$ python3 -q
>>> import numpy as np
>>> from numpy import linalg as LA
>>> np.set_printoptions(precision=3, suppress=True, linewidth=200, sign=" ")
>>> tidy = lambda a: np.round(a, 3) + 0
>>> J = np.load("arr.npy")
>>> J
array([[   2,    3,    4,    5,    6,    7,    8,    9,   10],
       [  11,   12,   13,   14,   15,   16,   17,   18,   19],
       [  20,   21,   22,   23,   24,   25,   26,   27,   28],
       [  29,   30,   31,   32,   33,   34,   35,   36,   37],
       [  38,   39,   40,   41,   42,   43,   44,   45,   46],
       [  47,   48,   49,   50,   51,   52,   53,   54,   55],
       [  56,   57,   58,   59,   60,   61,   62,   63,   64],
       [  65,   66,   67,   68,   69,   70,   71,   72,   73],
       [  74,   75,   76,   77,   78,   79,   80,   81,   82],
       [  83,   84,   85,   86,   87,   88,   89,   90,   91],
       [  92,   93,   94,   95,   96,   97,   98,   99,  100],
       [ 101,  102,  103,  104,  105,  106,  107,  108,  109],
       [ 110,  111,  112,  113,  114,  115,  116,  117,  118]])
>>> W = np.array([[0, 9],
...     [-4, 2],
...     [-8, -9],
...     [-6, -9],
...     [-8, -2],
...     [-3, 7],
...     [-8, -8],
...     [-2, -8],
...     [1, 0]])
>>> beta = np.array([5, 5])
>>> act = np.maximum(J @ W + beta, 0)
>>> print((act > 0).mean(axis=0))
[ 0.  0.]
>>> C = np.array([[0, 1, 1], [2, 2, 2]])
>>> (act @ C).round(6).argmax(axis=1)
array([ 0,  0,  0,  0,  0,  0,  0,  0,  0,  0,  0,  0,  0])
>>> U, sv, VT = LA.svd(J)
>>> tidy(sv)
array([ 744.628,   13.662,    0.   ,    0.   ,    0.   ,    0.   ,    0.   ,    0.   ,    0.   ])
>>> np.argmax(sv[:-1] / (sv[1:] + 1e-6)) + 1
np.int64(2)
>>> B = U[:, :2] @ np.diag(sv[:2]) @ VT[:2]
>>> tidy(B)
array([[   2.,    3.,    4.,    5.,    6.,    7.,    8.,    9.,   10.],
       [  11.,   12.,   13.,   14.,   15.,   16.,   17.,   18.,   19.],
       [  20.,   21.,   22.,   23.,   24.,   25.,   26.,   27.,   28.],
       [  29.,   30.,   31.,   32.,   33.,   34.,   35.,   36.,   37.],
       [  38.,   39.,   40.,   41.,   42.,   43.,   44.,   45.,   46.],
       [  47.,   48.,   49.,   50.,   51.,   52.,   53.,   54.,   55.],
       [  56.,   57.,   58.,   59.,   60.,   61.,   62.,   63.,   64.],
       [  65.,   66.,   67.,   68.,   69.,   70.,   71.,   72.,   73.],
       [  74.,   75.,   76.,   77.,   78.,   79.,   80.,   81.,   82.],
       [  83.,   84.,   85.,   86.,   87.,   88.,   89.,   90.,   91.],
       [  92.,   93.,   94.,   95.,   96.,   97.,   98.,   99.,  100.],
       [ 101.,  102.,  103.,  104.,  105.,  106.,  107.,  108.,  109.],
       [ 110.,  111.,  112.,  113.,  114.,  115.,  116.,  117.,  118.]])
>>> print(tidy(LA.norm(J - B, 2)), tidy(sv[2]))
0.0 0.0
>>> LA.matrix_rank(J, rtol=0.05)
np.int64(1)
>>> B = J / LA.norm(J, axis=1, keepdims=True)
>>> gram = B @ B.T
>>> (gram - 2 * np.eye(13)).round(6).argmax(axis=1)
array([  1,   2,   3,   4,   5,   6,   7,   8,   9,  10,  11,  12,  11])
>>> rank = LA.matrix_rank(J)
>>> rank
np.int64(2)
>>> N = LA.svd(J)[2][rank:].T
>>> [int(LA.matrix_rank(J[:i])) for i in range(1, len(J) + 1)]
[1, 2, 2, 2, 2, 2, 2, 2, 2, 2, 2, 2, 2]
>>> LA.matrix_rank(J.T @ J), LA.matrix_rank(J @ J.T)
(np.int64(2), np.int64(2))
>>> N.shape
(9, 7)
>>> data = np.loadtxt("test13.csv", delimiter=",")
>>> data
array([[   2.,    3.,    4.,    5.,    6.,    7.,    8.,    9.],
       [  10.,   11.,   12.,   13.,   14.,   15.,   16.,   17.],
       [  18.,   19.,   20.,   21.,   22.,   23.,   24.,   25.],
       [  26.,   27.,   28.,   29.,   30.,   31.,   32.,   33.],
       [  34.,   35.,   36.,   37.,   38.,   39.,   40.,   41.],
       [  42.,   43.,   44.,   45.,   46.,   47.,   48.,   49.],
       [  50.,   51.,   52.,   53.,   54.,   55.,   56.,   57.],
       [  58.,   59.,   60.,   61.,   62.,   63.,   64.,   65.],
       [  66.,   67.,   68.,   69.,   70.,   71.,   72.,   73.],
       [  74.,   75.,   76.,   77.,   78.,   79.,   80.,   81.],
       [  82.,   83.,   84.,   85.,   86.,   87.,   88.,   89.],
       [  90.,   91.,   92.,   93.,   94.,   95.,   96.,   97.],
       [  98.,   99.,  100.,  101.,  102.,  103.,  104.,  105.],
       [ 106.,  107.,  108.,  109.,  110.,  111.,  112.,  113.]])
>>> U, sv, VT = LA.svd(data, full_matrices=False)
>>> tidy(sv)
array([ 698.017,   11.856,    0.   ,    0.   ,    0.   ,    0.   ,    0.   ,    0.   ])
>>> print(tidy(VT @ VT.T))
[[ 1.  0.  0.  0.  0.  0.  0.  0.]
 [ 0.  1.  0.  0.  0.  0.  0.  0.]
 [ 0.  0.  1.  0.  0.  0.  0.  0.]
 [ 0.  0.  0.  1.  0.  0.  0.  0.]
 [ 0.  0.  0.  0.  1.  0.  0.  0.]
 [ 0.  0.  0.  0.  0.  1.  0.  0.]
 [ 0.  0.  0.  0.  0.  0.  1.  0.]
 [ 0.  0.  0.  0.  0.  0.  0.  1.]]
>>> np.allclose(U * sv @ VT, data)
True
>>> print(tidy(U.T @ U))
[[ 1.  0.  0.  0.  0.  0.  0.  0.]
 [ 0.  1.  0.  0.  0.  0.  0.  0.]
 [ 0.  0.  1.  0.  0.  0.  0.  0.]
 [ 0.  0.  0.  1.  0.  0.  0.  0.]
 [ 0.  0.  0.  0.  1.  0.  0.  0.]
 [ 0.  0.  0.  0.  0.  1.  0.  0.]
 [ 0.  0.  0.  0.  0.  0.  1.  0.]
 [ 0.  0.  0.  0.  0.  0.  0.  1.]]
>>> tidy(np.abs(VT[0]))
array([ 0.337,  0.342,  0.346,  0.351,  0.356,  0.36 ,  0.365,  0.37 ])
>>> tidy(U.T @ data @ VT.T)
array([[ 698.017,    0.   ,    0.   ,    0.   ,    0.   ,    0.   ,    0.   ,    0.   ],
       [   0.   ,   11.856,    0.   ,    0.   ,    0.   ,    0.   ,    0.   ,    0.   ],
       [   0.   ,    0.   ,    0.   ,    0.   ,    0.   ,    0.   ,    0.   ,    0.   ],
       [   0.   ,    0.   ,    0.   ,    0.   ,    0.   ,    0.   ,    0.   ,    0.   ],
       [   0.   ,    0.   ,    0.   ,    0.   ,    0.   ,    0.   ,    0.   ,    0.   ],
       [   0.   ,    0.   ,    0.   ,    0.   ,    0.   ,    0.   ,    0.   ,    0.   ],
       [   0.   ,    0.   ,    0.   ,    0.   ,    0.   ,    0.   ,    0.   ,    0.   ],
       [   0.   ,    0.   ,    0.   ,    0.   ,    0.   ,    0.   ,    0.   ,    0.   ]])
>>> F = np.loadtxt("x.csv", delimiter=",")
>>> print(F)
[[ 6.  0.  0.  0.  0.  0.  0.  0.  0.  0.  0.  0.]
 [ 0.  7.  0.  0.  0.  0.  0.  0.  0.  0.  0.  0.]
 [ 0.  0.  8.  0.  0.  0.  0.  0.  0.  0.  0.  0.]
 [ 0.  0.  0.  5.  0.  0.  0.  0.  0.  0.  0.  0.]
 [ 0.  0.  0.  0.  6.  0.  0.  0.  0.  0.  0.  0.]
 [ 0.  0.  0.  0.  0.  1.  0.  0.  0.  0.  0.  0.]
 [ 0.  0.  0.  0.  0.  0.  8.  0.  0.  0.  0.  0.]
 [ 0.  0.  0.  0.  0.  0.  0.  8.  0.  0.  0.  0.]
 [ 0.  0.  0.  0.  0.  0.  0.  0.  9.  0.  0.  0.]
 [ 0.  0.  0.  0.  0.  0.  0.  0.  0.  3.  0.  0.]
 [ 0.  0.  0.  0.  0.  0.  0.  0.  0.  0.  7.  0.]
 [ 0.  0.  0.  0.  0.  0.  0.  0.  0.  0.  0.  3.]]
>>> B = F / LA.norm(F, axis=1, keepdims=True)
>>> gram = B @ B.T
>>> (np.abs(gram) > 0.9).astype(int)
array([[ 1,  0,  0,  0,  0,  0,  0,  0,  0,  0,  0,  0],
       [ 0,  1,  0,  0,  0,  0,  0,  0,  0,  0,  0,  0],
       [ 0,  0,  1,  0,  0,  0,  0,  0,  0,  0,  0,  0],
       [ 0,  0,  0,  1,  0,  0,  0,  0,  0,  0,  0,  0],
       [ 0,  0,  0,  0,  1,  0,  0,  0,  0,  0,  0,  0],
       [ 0,  0,  0,  0,  0,  1,  0,  0,  0,  0,  0,  0],
       [ 0,  0,  0,  0,  0,  0,  1,  0,  0,  0,  0,  0],
       [ 0,  0,  0,  0,  0,  0,  0,  1,  0,  0,  0,  0],
       [ 0,  0,  0,  0,  0,  0,  0,  0,  1,  0,  0,  0],
       [ 0,  0,  0,  0,  0,  0,  0,  0,  0,  1,  0,  0],
       [ 0,  0,  0,  0,  0,  0,  0,  0,  0,  0,  1,  0],
       [ 0,  0,  0,  0,  0,  0,  0,  0,  0,  0,  0,  1]])
>>> gram[5]
array([ 0.,  0.,  0.,  0.,  0.,  1.,  0.,  0.,  0.,  0.,  0.,  0.])
>>> np.argwhere(np.triu(np.abs(gram) > 0.95, 1))
array([], shape=(0, 2), dtype=int64)
>>> (gram - 2 * np.eye(12)).round(6).argmax(axis=1)
array([ 1,  0,  0,  0,  0,  0,  0,  0,  0,  0,  0,  0])
>>> print(tidy(LA.norm(B, axis=1)))
[ 1.  1.  1.  1.  1.  1.  1.  1.  1.  1.  1.  1.]
